% ipython --no-banner

In [1]: import numpy as np

In [2]: np.set_printoptions(precision=3, suppress=True, linewidth=120)

In [3]: W0 = np.array([[-0.3, 1.1, 1.8],
   ...:     [0.4, -3.1, -1.1],
   ...:     [0.7, -0.1, -0.3],
   ...:     [1.5, -1.1, 0.0],
   ...:     [1.4, -0.3, 1.0],
   ...:     [0.4, -1.1, -1.4],
   ...:     [-1.7, -0.8, 0.4],
   ...:     [0.5, 0.2, 3.1],
   ...:     [-0.6, 1.1, 0.6],
   ...:     [1.7, 0.0, -0.8],
   ...:     [0.6, -0.6, 1.4],
   ...:     [-0.9, -0.5, 0.8],
   ...:     [-1.3, -0.7, 1.2],
   ...:     [-0.1, -0.7, 1.8],
   ...:     [0.1, 0.3, -0.6],
   ...:     [0.5, 0.5, -0.4],
   ...:     [-1.2, 0.4, 0.6],
   ...:     [1.1, -0.3, 0.4],
   ...:     [0.2, -0.3, 1.9]])

In [4]: rng = np.random.default_rng(673)

In [5]: W0[:, 2] = -2 * W0[:, 1] + 0.02 * rng.normal(size=19)

In [6]: print(W0)
[[-0.3    1.1   -2.222]
 [ 0.4   -3.1    6.198]
 [ 0.7   -0.1    0.219]
 [ 1.5   -1.1    2.19 ]
 [ 1.4   -0.3    0.605]
 [ 0.4   -1.1    2.198]
 [-1.7   -0.8    1.584]
 [ 0.5    0.2   -0.39 ]
 [-0.6    1.1   -2.224]
 [ 1.7    0.     0.002]
 [ 0.6   -0.6    1.184]
 [-0.9   -0.5    1.007]
 [-1.3   -0.7    1.391]
 [-0.1   -0.7    1.404]
 [ 0.1    0.3   -0.58 ]
 [ 0.5    0.5   -1.038]
 [-1.2    0.4   -0.795]
 [ 1.1   -0.3    0.59 ]
 [ 0.2   -0.3    0.574]]

In [7]: Q, evecs = np.linalg.qr(W0[:, :1])[0], np.linalg.qr(W0[:, 1:])[0]

In [8]: sig = np.linalg.svd(Q.T @ evecs, compute_uv=False)

In [9]: print(sig)
[0.174]

In [10]: print(np.round(np.linalg.norm(Q @ Q.T - evecs @ evecs.T, 2), 3))
1.0

In [11]: print(np.degrees(np.arccos(sig.clip(0, 1))))
[79.952]

In [12]: print((sig > 0.9).sum())
0

In [13]: z = W0[:, 2] > np.median(W0[:, 2])

In [14]: r0 = W0[z].mean(axis=0) - W0[~z].mean(axis=0)

In [15]: print(np.argsort(-np.abs(r0).round(6), kind="stable"))
[2 1 0]

In [16]: print(z.astype(int))
[0 1 0 1 1 1 1 0 0 0 1 1 1 1 0 0 0 0 0]

In [17]: print(r0)
[-0.237 -1.279  2.56 ]

In [18]: Ac = W0 - W0.mean(axis=0)

In [19]: U, sig, VT = np.linalg.svd(Ac, full_matrices=False)

In [20]: print(np.searchsorted(np.cumsum(sig ** 2) / (sig ** 2).sum(), 0.9) + 1)
2

In [21]: print(np.abs(U[:, 0]).argmax())
1

In [22]: print((np.sign(U[:, 0]) == np.sign(U[0, 0])).astype(int))
[1 0 1 0 0 0 0 1 1 1 0 0 0 0 1 1 1 0 1]
